$ ipython --no-banner

In [1]: import numpy as np

In [2]: np.set_printoptions(precision=2, suppress=True, linewidth=100)

In [3]: F = np.loadtxt("layer8.csv", delimiter=",")

In [4]: F
Out[4]: 
array([[-0.97, -2.39, -0.9 ,  8.19],
       [ 3.84,  2.5 ,  7.87,  3.36],
       [ 6.55, -5.49, -2.15, -0.51]])

In [5]: G = F.T @ F

In [6]: np.linalg.matrix_rank(G)
Out[6]: np.int64(3)

In [7]: np.allclose(G, G.T)
Out[7]: True

In [8]: np.round(np.trace(G), 2), round((F ** 2).sum(), 2)
Out[8]: (np.float64(246.61), np.float64(246.61))

In [9]: np.linalg.svd(F, compute_uv=False) ** 2
Out[9]: array([100.  ,  81.  ,  65.61])

In [10]: G
Out[10]: 
array([[ 58.55, -24.  ,  17.02,   1.56],
       [-24.  ,  42.08,  33.64,  -8.38],
       [ 17.02,  33.64,  67.38,  20.12],
       [  1.56,  -8.38,  20.12,  78.6 ]])

In [11]: (F @ F.T).shape
Out[11]: (3, 3)

In [12]: np.diag(G)
Out[12]: array([58.55, 42.08, 67.38, 78.6 ])

In [13]: np.round(np.linalg.eigvalsh(G)[::-1], 2) + 0
Out[13]: array([100.  ,  81.  ,  65.61,   0.  ])

In [14]: f = np.array([-1, -4, -4])

In [15]: rng = np.random.default_rng(176)

In [16]: m1 = np.outer(rng.normal(size=28), f) + 0.05 * rng.normal(size=(28, 3))

In [17]: m1
Out[17]: 
array([[ 0.21,  0.75,  0.85],
       [-0.42, -1.71, -1.65],
       [ 0.54,  2.2 ,  2.14],
       [-1.67, -6.67, -6.58],
       [ 0.61,  2.36,  2.37],
       [ 2.69, 10.81, 10.82],
       [ 0.77,  2.97,  2.93],
       [ 0.44,  2.06,  1.99],
       [ 0.81,  3.09,  3.12],
       [ 0.63,  2.76,  2.72],
       [-0.7 , -2.98, -2.75],
       [ 0.3 ,  1.24,  1.15],
       [-0.63, -2.67, -2.81],
       [ 1.63,  6.47,  6.36],
       [ 0.95,  4.25,  4.29],
       [-1.26, -5.1 , -5.13],
       [ 1.65,  6.21,  6.21],
       [ 1.03,  3.94,  3.92],
       [-0.28, -1.05, -1.08],
       [-1.4 , -5.79, -5.74],
       [ 1.49,  6.  ,  5.96],
       [-0.16, -0.93, -0.93],
       [ 2.05,  8.23,  8.25],
       [ 0.4 ,  1.7 ,  1.77],
       [ 0.4 ,  1.39,  1.32],
       [-0.97, -3.96, -3.83],
       [-2.21, -8.78, -8.86],
       [-1.18, -4.35, -4.44]])

In [18]: D = np.linalg.norm(m1[:, None] - m1[None], axis=-1)

In [19]: np.unravel_index(D.round(6).argmax(), D.shape)
Out[19]: (np.int64(5), np.int64(26))

In [20]: np.linalg.matrix_rank(D ** 2)
Out[20]: np.int64(5)

In [21]: D[7].round(6).argsort(kind="stable")[:4]
Out[21]: array([ 7,  2, 23,  4])

In [22]: np.flatnonzero(D[7] < D.mean() / 2)
Out[22]: array([ 0,  2,  4,  6,  7,  8,  9, 11, 14, 17, 23, 24])

In [23]: z = rng.permutation(3)

In [24]: B = m1[:, z] * rng.choice([-1, 1], 3)

In [25]: B
Out[25]: 
array([[ -0.21,  -0.75,  -0.85],
       [  0.42,   1.71,   1.65],
       [ -0.54,  -2.2 ,  -2.14],
       [  1.67,   6.67,   6.58],
       [ -0.61,  -2.36,  -2.37],
       [ -2.69, -10.81, -10.82],
       [ -0.77,  -2.97,  -2.93],
       [ -0.44,  -2.06,  -1.99],
       [ -0.81,  -3.09,  -3.12],
       [ -0.63,  -2.76,  -2.72],
       [  0.7 ,   2.98,   2.75],
       [ -0.3 ,  -1.24,  -1.15],
       [  0.63,   2.67,   2.81],
       [ -1.63,  -6.47,  -6.36],
       [ -0.95,  -4.25,  -4.29],
       [  1.26,   5.1 ,   5.13],
       [ -1.65,  -6.21,  -6.21],
       [ -1.03,  -3.94,  -3.92],
       [  0.28,   1.05,   1.08],
       [  1.4 ,   5.79,   5.74],
       [ -1.49,  -6.  ,  -5.96],
       [  0.16,   0.93,   0.93],
       [ -2.05,  -8.23,  -8.25],
       [ -0.4 ,  -1.7 ,  -1.77],
       [ -0.4 ,  -1.39,  -1.32],
       [  0.97,   3.96,   3.83],
       [  2.21,   8.78,   8.86],
       [  1.18,   4.35,   4.44]])

In [26]: U, _, VT = np.linalg.svd(m1.T @ B)

In [27]: np.round(U @ VT, 2) + 0
Out[27]: 
array([[-1.,  0.,  0.],
       [ 0., -1.,  0.],
       [ 0.,  0., -1.]])

In [28]: np.round(np.linalg.lstsq(m1, B)[0], 2) + 0
Out[28]: 
array([[-1.,  0.,  0.],
       [ 0., -1.,  0.],
       [ 0.,  0., -1.]])
